% ipython --no-banner

In [1]: import numpy as np

In [2]: from numpy import linalg as LA

In [3]: np.set_printoptions(precision=3, suppress=True, linewidth=140, legacy="1.25")

In [4]: J = np.load("mat.npy")

In [5]: J
Out[5]: 
array([[ 1,  1, -7, -6],
       [ 6,  2, -2, -7],
       [ 0, -7, 17, -7],
       [ 0, -1, -4,  5]])

In [6]: P = np.triu(np.array([[1, -3, 1, -1], [0, -1, 1, -3], [0, 2, 1, 3], [3, -1, 1, 1]]), 1) + np.eye(4)

In [7]: out = P @ J @ LA.inv(P)

In [8]: P @ J - J @ P
Out[8]: 
array([[-18.,  -9.,  25.,  34.],
       [  0.,  14.,  21.,  -4.],
       [  0.,  -3.,  -5., -57.],
       [  0.,   0.,   1.,   9.]])

In [9]: out
Out[9]: 
array([[ -17.,  -62.,   99., -497.],
       [   6.,   16.,    5.,   10.],
       [   0.,  -10.,   15.,  -67.],
       [   0.,   -1.,   -3.,   11.]])

In [10]: print(np.round(LA.det(out), 3))
2757.0

In [11]: print(np.poly(out))
[   1.  -25.   98.    7. 2757.]

In [12]: LA.matrix_rank(out)
Out[12]: 4

In [13]: r0 = np.array([2, 0, 0, 2])

In [14]: out = J + np.outer(r0, np.eye(4)[1])

In [15]: round(float(LA.det(out) / LA.det(J)), 3), round(1 + LA.solve(J, r0)[1], 3)
Out[15]: (0.191, 0.191)

In [16]: LA.matrix_rank(out - J)
Out[16]: 1

In [17]: vec = np.array([3, 0, 0, 2])

In [18]: J @ (2 * vec)
Out[18]: array([-18,   8, -28,  20])

In [19]: (J @ vec).argmax()
Out[19]: 3

In [20]: np.sign((J @ vec).round(6))
Out[20]: array([-1,  1, -1,  1])

In [21]: J * vec
Out[21]: 
array([[  3,   0,   0, -12],
       [ 18,   0,   0, -14],
       [  0,   0,   0, -14],
       [  0,   0,   0,  10]])

In [22]: (J * vec).sum(axis=1)
Out[22]: array([ -9,   4, -14,  10])

In [23]: J @ np.ones(4)
Out[23]: array([-11.,  -1.,   3.,   0.])

In [24]: J @ vec
Out[24]: array([ -9,   4, -14,  10])

In [25]: out = LA.inv(J)

In [26]: round(float(LA.det(J) * LA.det(out)), 3)
Out[26]: 1.0

In [27]: out = np.array([[-3, 2], [2, -1]])

In [28]: W2 = np.kron(out, J)

In [29]: W2.shape
Out[29]: (8, 8)

In [30]: np.round(LA.norm(W2, 2), 3), round(LA.norm(out, 2) * LA.norm(J, 2), 3)
Out[30]: (87.944, 87.944)

In [31]: X = np.loadtxt("run13.csv", delimiter=",")

In [32]: print(X)
[[ 0.733  3.286  1.654  2.296  2.379]
 [ 2.205  3.129 -0.155 -2.359 -2.182]
 [-1.832 -1.37  -1.581  0.487  4.127]
 [ 1.979  0.129  2.403 -1.99   3.367]
 [ 1.224 -2.826 -2.97  -0.056  2.587]
 [ 2.24  -2.511 -1.921 -0.728  3.075]
 [ 2.89   0.095 -1.556 -0.114 -3.769]
 [-1.025  3.779 -0.571  2.996  0.604]
 [-2.652 -3.167 -2.773 -0.348 -0.354]
 [ 1.347  2.228 -2.669 -1.187  3.112]
 [-0.091  2.265 -3.203 -1.034 -2.921]
 [-0.654  1.467  0.651 -3.995 -2.456]
 [-3.866  1.412  0.32  -2.1    1.885]
 [ 0.689 -2.299 -3.232 -2.128  2.067]
 [ 1.437  4.75   0.261 -0.539  0.121]
 [ 0.995 -1.648 -1.445 -0.612 -4.339]
 [ 2.635  3.186 -0.557  2.531  1.09 ]
 [-3.883  2.621 -0.901  1.018 -1.099]
 [ 4.385  2.304 -0.65  -0.041 -0.188]
 [-0.837  0.917  4.413 -0.718 -1.862]
 [-0.963 -3.19   1.47   3.332 -0.793]
 [-3.423 -0.518 -2.797  2.076  0.938]]

In [33]: G = np.cov(X, rowvar=False)

In [34]: np.median(X, axis=0)
Out[34]: array([ 0.711,  1.164, -0.776, -0.444,  0.362])

In [35]: np.polyfit(X[:, 2], X[:, 1], 1)
Out[35]: array([0.376, 0.908])

In [36]: LA.eigvalsh(G)[::-1]
Out[36]: array([7.803, 5.669, 5.224, 3.296, 3.118])

In [37]: X.std(axis=0)
Out[37]: array([2.24 , 2.436, 1.956, 1.854, 2.399])

In [38]: np.corrcoef(X.T)
Out[38]: 
array([[ 1.   ,  0.149,  0.02 , -0.14 , -0.033],
       [ 0.149,  1.   ,  0.302,  0.035, -0.131],
       [ 0.02 ,  0.302,  1.   ,  0.022, -0.089],
       [-0.14 ,  0.035,  0.022,  1.   ,  0.126],
       [-0.033, -0.131, -0.089,  0.126,  1.   ]])
